>>> import numpy as np
>>> from numpy import linalg as LA
>>> np.set_printoptions(precision=2, suppress=True, linewidth=200)
>>> def tidy(a):
...     return np.round(a, 2) + 0
... 
>>> feats = np.loadtxt("m.csv", delimiter=",")
>>> feats
array([[0., 0., 0., 2.],
       [5., 0., 0., 0.],
       [0., 5., 0., 0.],
       [0., 0., 2., 0.]])
>>> q, R = LA.qr(feats)
>>> R
array([[-5.,  0.,  0.,  0.],
       [ 0., -5.,  0.,  0.],
       [ 0.,  0., -2.,  0.],
       [ 0.,  0.,  0., -2.]])
>>> q.shape, R.shape
((4, 4), (4, 4))
>>> np.trace(q @ q.T)
np.float64(4.0)
>>> q @ R
array([[0., 0., 0., 2.],
       [5., 0., 0., 0.],
       [0., 5., 0., 0.],
       [0., 0., 2., 0.]])
>>> q
array([[ 0.,  0.,  0., -1.],
       [-1.,  0.,  0.,  0.],
       [-0., -1.,  0.,  0.],
       [-0., -0., -1.,  0.]])
>>> other = feats / LA.norm(feats, axis=1, keepdims=True)
>>> gram = other @ other.T
>>> tidy(LA.norm(other, axis=1))
array([1., 1., 1., 1.])
>>> np.argwhere(np.triu(np.abs(gram) > 0.95, 1))
array([], shape=(0, 2), dtype=int64)
>>> gram[2]
array([0., 0., 1., 0.])
>>> (np.abs(gram) > 0.9).astype(int)
array([[1, 0, 0, 0],
       [0, 1, 0, 0],
       [0, 0, 1, 0],
       [0, 0, 0, 1]])
>>> np.degrees(np.arccos(np.clip(gram[2, 3], -1, 1)))
np.float64(90.0)
>>> ang = np.radians(72)
>>> R = np.eye(4)
>>> R[3, 3] = R[0, 0] = np.cos(ang)
>>> R[3, 0], R[0, 3] = -np.sin(ang), np.sin(ang)
>>> tidy(R)
array([[ 0.31,  0.  ,  0.  ,  0.95],
       [ 0.  ,  1.  ,  0.  ,  0.  ],
       [ 0.  ,  0.  ,  1.  ,  0.  ],
       [-0.95,  0.  ,  0.  ,  0.31]])
>>> other = feats @ R.T
>>> tidy(LA.svd(feats, compute_uv=False)), tidy(LA.svd(other, compute_uv=False))
(array([5., 5., 2., 2.]), array([5., 5., 2., 2.]))
>>> tidy(np.abs(other - feats).max(axis=0))
array([3.45, 0.  , 0.  , 4.76])
>>> tidy(other)
array([[ 1.9 ,  0.  ,  0.  ,  0.62],
       [ 1.55,  0.  ,  0.  , -4.76],
       [ 0.  ,  5.  ,  0.  ,  0.  ],
       [ 0.  ,  0.  ,  2.  ,  0.  ]])
>>> tidy(LA.det(R)), tidy(np.trace(R))
(np.float64(1.0), np.float64(2.62))
>>> r0, g = other[3], other[2]
>>> r0 @ r0
np.float64(4.0)
>>> p = (r0 @ g) / (r0 @ r0) * r0
>>> (g - p) @ r0
np.float64(0.0)
>>> LA.matrix_rank(np.outer(r0, g))
np.int64(1)
>>> g - p
array([0., 5., 0., 0.])
>>> tidy(LA.norm(r0 + g) ** 2 + LA.norm(r0 - g) ** 2)
np.float64(58.0)
>>> p
array([0., 0., 0., 0.])
>>> rng = np.random.default_rng(687)
>>> lab = rng.integers(0, 3, 5)
>>> W0 = np.triu((lab[:, None] == lab) & (rng.random((5, 5)) < 0.8), 1).astype(int)
>>> W0 += W0.T
>>> W0
array([[0, 0, 0, 1, 0],
       [0, 0, 0, 0, 0],
       [0, 0, 0, 0, 1],
       [1, 0, 0, 0, 0],
       [0, 0, 1, 0, 0]])
>>> other = np.array([[2, 0, 1], [2, 0, 0], [1, 1, 1], [2, 1, 0]])
>>> np.einsum("ij->j", feats)
array([5., 5., 2., 2.])
>>> LA.matrix_rank(feats @ other)
np.int64(3)
>>> np.einsum("ik,kj->ji", feats, other)
array([[ 4., 10., 10.,  2.],
       [ 2.,  0.,  0.,  2.],
       [ 0.,  5.,  0.,  2.]])
>>> LA.matrix_rank(np.vstack([feats, other.T]))
np.int64(4)
>>> feats @ other
array([[ 4.,  2.,  0.],
       [10.,  0.,  5.],
       [10.,  0.,  0.],
       [ 2.,  2.,  2.]])
>>> np.einsum("ik,kj->ij", feats, other)
array([[ 4.,  2.,  0.],
       [10.,  0.,  5.],
       [10.,  0.,  0.],
       [ 2.,  2.,  2.]])
>>> r = LA.matrix_rank(W0)
>>> r
np.int64(4)
>>> N = LA.svd(W0)[2][r:].T
>>> [int(LA.matrix_rank(W0[:, :j + 1])) for j in range(5)]
[1, 1, 2, 3, 4]
>>> N[:, 0] / N[np.abs(N[:, 0]).round(6).argmax(), 0]
array([0., 1., 0., 0., 0.])
>>> W0 @ W0
array([[1, 0, 0, 0, 0],
       [0, 0, 0, 0, 0],
       [0, 0, 1, 0, 0],
       [0, 0, 0, 1, 0],
       [0, 0, 0, 0, 1]])
>>> (LA.matrix_power((W0 != 0) + (W0.T != 0) + np.eye(5), 5) > 0).astype(int)
array([[1, 0, 0, 1, 0],
       [0, 1, 0, 0, 0],
       [0, 0, 1, 0, 1],
       [1, 0, 0, 1, 0],
       [0, 0, 1, 0, 1]])
>>> (W0 != 0).astype(int)
array([[0, 0, 0, 1, 0],
       [0, 0, 0, 0, 0],
       [0, 0, 0, 0, 1],
       [1, 0, 0, 0, 0],
       [0, 0, 1, 0, 0]])
>>> tidy(np.sort(LA.eigvals(W0).real))
array([-1., -1.,  0.,  1.,  1.])
>>> np.flatnonzero(LA.matrix_power((W0 != 0) + (W0.T != 0) + np.eye(5), 5)[0])
array([0, 3])
>>> lab = rng.permutation(5)
>>> lab
array([0, 4, 3, 2, 1])
>>> other = W0[lab][:, lab]
>>> np.trace(other)
np.int64(0)
>>> np.allclose(other, W0)
False
>>> other
array([[0, 0, 1, 0, 0],
       [0, 0, 0, 1, 0],
       [1, 0, 0, 0, 0],
       [0, 1, 0, 0, 0],
       [0, 0, 0, 0, 0]])
>>> tidy(np.sort(np.abs(LA.eigvals(other))))
array([0., 1., 1., 1., 1.])
>>> np.diag(other)
array([0, 0, 0, 0, 0])
>>> X = np.loadtxt("test12.csv", delimiter=",")
>>> tidy(X)
array([[ 0.45, -0.55, -0.35, -0.55, -0.25],
       [-0.55,  0.45, -0.35, -0.55, -0.25],
       [-0.35, -0.35,  0.78, -0.35, -0.16],
       [-0.55, -0.55, -0.35,  0.45, -0.25],
       [-0.25, -0.25, -0.16, -0.25,  0.89]])
>>> # equal to its transpose
>>> r0, g = X[1], X[2]
>>> r0 @ r0
np.float64(1.0)
>>> p = (r0 @ g) / (r0 @ r0) * r0
>>> LA.matrix_rank(np.outer(r0, g))
np.int64(1)
>>> tidy(np.outer(r0, g))
array([[ 0.2 ,  0.2 , -0.43,  0.2 ,  0.09],
       [-0.16, -0.16,  0.35, -0.16, -0.07],
       [ 0.12,  0.12, -0.27,  0.12,  0.06],
       [ 0.2 ,  0.2 , -0.43,  0.2 ,  0.09],
       [ 0.09,  0.09, -0.2 ,  0.09,  0.04]])
>>> tidy(LA.norm(r0 + g) ** 2 + LA.norm(r0 - g) ** 2)
np.float64(4.0)
>>> vals, vecs = LA.eigh(X)
>>> tidy(vecs.T @ X @ vecs)
array([[-1.,  0.,  0.,  0.,  0.],
       [ 0.,  1.,  0.,  0.,  0.],
       [ 0.,  0.,  1.,  0.,  0.],
       [ 0.,  0.,  0.,  1.,  0.],
       [ 0.,  0.,  0.,  0.,  1.]])
>>> tidy(LA.eigvalsh(X + 2 * np.eye(5)))
array([1., 3., 3., 3., 3.])
>>> vec = np.array([4, 5, 0, 4, 0])
>>> rhs = X @ vec
>>> b, lr = np.zeros(5), 1 / LA.norm(X, 2) ** 2
>>> for i in range(300):
...     b -= lr * X.T @ (X @ b - rhs)
...     if i % 50 == 0: print(i, round(LA.norm(X @ b - rhs), 2))
... 
0 0.0
50 0.0
100 0.0
150 0.0
200 0.0
250 0.0
>>> tidy(LA.cond(X))
np.float64(1.0)
>>> t3 = np.stack([X, -3 * X, X[::-1]])
>>> tidy(np.einsum("bij,cij->bc", t3, t3))
array([[  5., -15.,   1.],
       [-15.,  45.,  -3.],
       [  1.,  -3.,   5.]])
>>> (t3 @ X.T).shape
(3, 5, 5)
>>> tidy(LA.det(t3))
array([ -1., 243.,  -1.])
>>> F = np.array([[1.04, 0.03, -1.99],
...     [1.0, -0.01, -1.99],
...     [1.01, 0.0, -1.99],
...     [-2.03, -0.98, 2.99],
...     [-1.98, -0.96, 3.01],
...     [-2.02, -0.99, 2.97],
...     [3.01, -2.98, 3.01],
...     [3.03, -3.0, 3.02],
...     [3.0, -2.98, 3.01]])
>>> vec = np.array([-1, -1, 2])
>>> rhs = F @ vec
>>> b, lr = np.zeros(3), 1 / LA.norm(F, 2) ** 2
>>> for i in range(40):
...     b -= lr * F.T @ (F @ b - rhs)
...     if i % 10 == 0: print(i, round(LA.norm(F @ b - rhs), 2))
... 
0 5.42
10 0.28
20 0.26
30 0.23
>>> tidy(LA.cond(F))
np.float64(10.22)
>>> other = F / np.sqrt((F ** 2).mean(axis=1, keepdims=True))
>>> LA.matrix_rank(other) == LA.matrix_rank(F)
np.True_
>>> tidy(LA.norm(other, axis=1))
array([1.73, 1.73, 1.73, 1.73, 1.73, 1.73, 1.73, 1.73, 1.73])
>>> hat = F @ LA.solve(F.T @ F, F.T)
>>> tidy(hat @ F[:, 2])
array([-1.99, -1.99, -1.99,  2.99,  3.01,  2.97,  3.01,  3.02,  3.01])
>>> np.allclose(hat @ hat, hat)
True
>>> tidy(np.diag(hat))
array([0.31, 0.35, 0.34, 0.34, 0.31, 0.35, 0.33, 0.34, 0.33])
>>> tidy(hat)
array([[ 0.31,  0.33,  0.32, -0.01, -0.03,  0.  ,  0.  ,  0.  ,  0.  ],
       [ 0.33,  0.35,  0.35,  0.01, -0.01,  0.02,  0.  ,  0.  ,  0.  ],
       [ 0.32,  0.35,  0.34,  0.01, -0.02,  0.02,  0.  ,  0.  ,  0.  ],
       [-0.01,  0.01,  0.01,  0.34,  0.33,  0.34,  0.  ,  0.  ,  0.  ],
       [-0.03, -0.01, -0.02,  0.33,  0.31,  0.33,  0.  ,  0.  ,  0.  ],
       [ 0.  ,  0.02,  0.02,  0.34,  0.33,  0.35,  0.  ,  0.  ,  0.  ],
       [ 0.  ,  0.  ,  0.  ,  0.  ,  0.  ,  0.  ,  0.33,  0.33,  0.33],
       [ 0.  ,  0.  ,  0.  ,  0.  ,  0.  ,  0.  ,  0.33,  0.34,  0.33],
       [ 0.  ,  0.  ,  0.  ,  0.  ,  0.  ,  0.  ,  0.33,  0.33,  0.33]])
>>> cent = np.sign(np.array([[-1, 0, 1, 0], [0, -1, -1, 2], [-1, 2, 1, 1], [1, -1, -1, -1]]))
>>> other = (np.tril(cent, -1) + np.eye(4)) @ (np.triu(cent, 1) + np.eye(4))
>>> vals = np.array([4, -2, -3, -5])
>>> M = np.rint(other * vals @ LA.inv(other)) + 0
>>> M
array([[ -3.,   7.,   0.,   7.],
       [  1.,  -3.,  -3.,  -4.],
       [  1.,  -7.,  -8., -13.],
       [ -1.,   7.,   3.,   8.]])
>>> t3 = np.stack([M, -1 * M, M[::-1]])
>>> tidy(LA.norm(t3, axis=(1, 2)))
array([23.41, 23.41, 23.41])
>>> LA.matrix_rank(t3)
array([4, 4, 4])
>>> t3.sum(axis=0)
array([[ -1.,   7.,   3.,   8.],
       [  1.,  -7.,  -8., -13.],
       [  1.,  -3.,  -3.,  -4.],
       [ -3.,   7.,   0.,   7.]])
>>> (t3 @ M.T).shape
(3, 4, 4)
>>> tidy(LA.det(2 * M)), tidy(LA.det(M))
(np.float64(-1920.0), np.float64(-120.0))
>>> tidy(LA.eigvals(M))
array([-2., -3., -5.,  4.])
>>> tidy(np.poly(M))
array([   1.,    6.,   -9.,  -94., -120.])
>>> tidy(LA.det(M[::-1]))
np.float64(-120.0)
>>> tidy(LA.det(M.T))
np.float64(-120.0)
>>> np.einsum("ii->", M)
np.float64(-6.0)
>>> np.einsum("ij,ji->", M, M)
np.float64(54.0)
>>> np.kron(np.eye(2, dtype=int), M)
array([[ -3.,   7.,   0.,   7.,  -0.,   0.,   0.,   0.],
       [  1.,  -3.,  -3.,  -4.,   0.,  -0.,  -0.,  -0.],
       [  1.,  -7.,  -8., -13.,   0.,  -0.,  -0.,  -0.],
       [ -1.,   7.,   3.,   8.,  -0.,   0.,   0.,   0.],
       [ -0.,   0.,   0.,   0.,  -3.,   7.,   0.,   7.],
       [  0.,  -0.,  -0.,  -0.,   1.,  -3.,  -3.,  -4.],
       [  0.,  -0.,  -0.,  -0.,   1.,  -7.,  -8., -13.],
       [ -0.,   0.,   0.,   0.,  -1.,   7.,   3.,   8.]])
>>> U, sigma, Vt = LA.svd(W0)
>>> vecs = Vt[:(sigma > 1e-8).sum()]
>>> vec = W0[0] + -3 * W0[1] + rng.integers(2) * np.eye(5)[3]
>>> vec
array([0., 0., 0., 1., 0.])
>>> LA.matrix_rank(np.vstack([W0, vec]))
np.int64(4)
>>> np.diag(vecs.T @ vecs)
array([1., 0., 1., 1., 1.])
>>> vecs.T @ vecs
array([[1., 0., 0., 0., 0.],
       [0., 0., 0., 0., 0.],
       [0., 0., 1., 0., 0.],
       [0., 0., 0., 1., 0.],
       [0., 0., 0., 0., 1.]])
>>> lab = rng.permutation(4)
>>> lab
array([1, 3, 0, 2])
>>> other = feats[lab][:, lab]
>>> np.diag(other)
array([0., 0., 0., 0.])
>>> np.trace(other)
np.float64(0.0)
>>> tidy(LA.det(other)), tidy(LA.det(feats[lab]))
(np.float64(-100.0), np.float64(100.0))
>>> data = np.loadtxt("arr.csv", delimiter=",")
>>> data
array([[ -1.87, -10.91,   0.36,   5.23],
       [  0.81,  -8.44,   0.44,   5.18],
       [  0.66,  -9.55,   2.09,   5.54],
       [  0.64, -11.46,   1.21,   5.42],
       [ -0.04,  -9.61,   2.07,   5.68],
       [ -1.2 ,  -9.99,   0.99,   5.64],
       [ -0.62,  -8.18,   0.63,   3.08],
       [  0.71, -10.94,  -0.15,   5.5 ],
       [ -1.85,  -9.52,   0.19,   5.21],
       [ -0.77,  -9.83,  -1.15,   5.35],
       [ -0.09, -10.7 ,  -1.18,   5.18],
       [ -0.2 , -10.03,   0.11,   3.  ],
       [ -0.53, -11.42,   0.59,   5.53],
       [ -1.25, -10.04,   0.16,   5.54],
       [  2.56, -11.12,  -0.18,   5.15],
       [ -0.65,  -9.77,  -0.91,   5.36],
       [ -0.52,  -8.46,  -0.68,   4.37],
       [ -1.17,  -9.26,  -0.2 ,   4.91],
       [ -0.3 , -10.33,  -0.31,   5.18],
       [  0.31,  -9.01,  -0.99,   4.7 ],
       [ -1.76,  -9.43,   0.23,   4.11]])
>>> def softmax(z):
...     e = np.exp(z - z.max(axis=-1, keepdims=True))
...     return e / e.sum(axis=-1, keepdims=True)
... 
>>> tidy(softmax(F[8] + -1))
array([0.5, 0. , 0.5])
>>> tidy(softmax(F[8]))
array([0.5, 0. , 0.5])
>>> att = F @ F.T / np.sqrt(3)
>>> tidy(softmax(att + np.triu(np.full(att.shape, -np.inf), 1)))
array([[1.  , 0.  , 0.  , 0.  , 0.  , 0.  , 0.  , 0.  , 0.  ],
       [0.51, 0.49, 0.  , 0.  , 0.  , 0.  , 0.  , 0.  , 0.  ],
       [0.34, 0.33, 0.33, 0.  , 0.  , 0.  , 0.  , 0.  , 0.  ],
       [0.  , 0.  , 0.  , 1.  , 0.  , 0.  , 0.  , 0.  , 0.  ],
       [0.  , 0.  , 0.  , 0.51, 0.49, 0.  , 0.  , 0.  , 0.  ],
       [0.  , 0.  , 0.  , 0.34, 0.33, 0.33, 0.  , 0.  , 0.  ],
       [0.  , 0.  , 0.  , 0.  , 0.  , 0.  , 1.  , 0.  , 0.  ],
       [0.  , 0.  , 0.  , 0.  , 0.  , 0.  , 0.48, 0.52, 0.  ],
       [0.  , 0.  , 0.  , 0.  , 0.  , 0.  , 0.33, 0.35, 0.32]])
>>> tidy(softmax(att))
array([[0.33, 0.33, 0.33, 0.  , 0.  , 0.  , 0.  , 0.  , 0.  ],
       [0.33, 0.33, 0.33, 0.  , 0.  , 0.  , 0.  , 0.  , 0.  ],
       [0.33, 0.33, 0.33, 0.  , 0.  , 0.  , 0.  , 0.  , 0.  ],
       [0.  , 0.  , 0.  , 0.34, 0.33, 0.33, 0.  , 0.  , 0.  ],
       [0.  , 0.  , 0.  , 0.34, 0.33, 0.32, 0.  , 0.  , 0.  ],
       [0.  , 0.  , 0.  , 0.34, 0.33, 0.33, 0.  , 0.  , 0.  ],
       [0.  , 0.  , 0.  , 0.  , 0.  , 0.  , 0.33, 0.35, 0.32],
       [0.  , 0.  , 0.  , 0.  , 0.  , 0.  , 0.33, 0.35, 0.32],
       [0.  , 0.  , 0.  , 0.  , 0.  , 0.  , 0.33, 0.35, 0.32]])
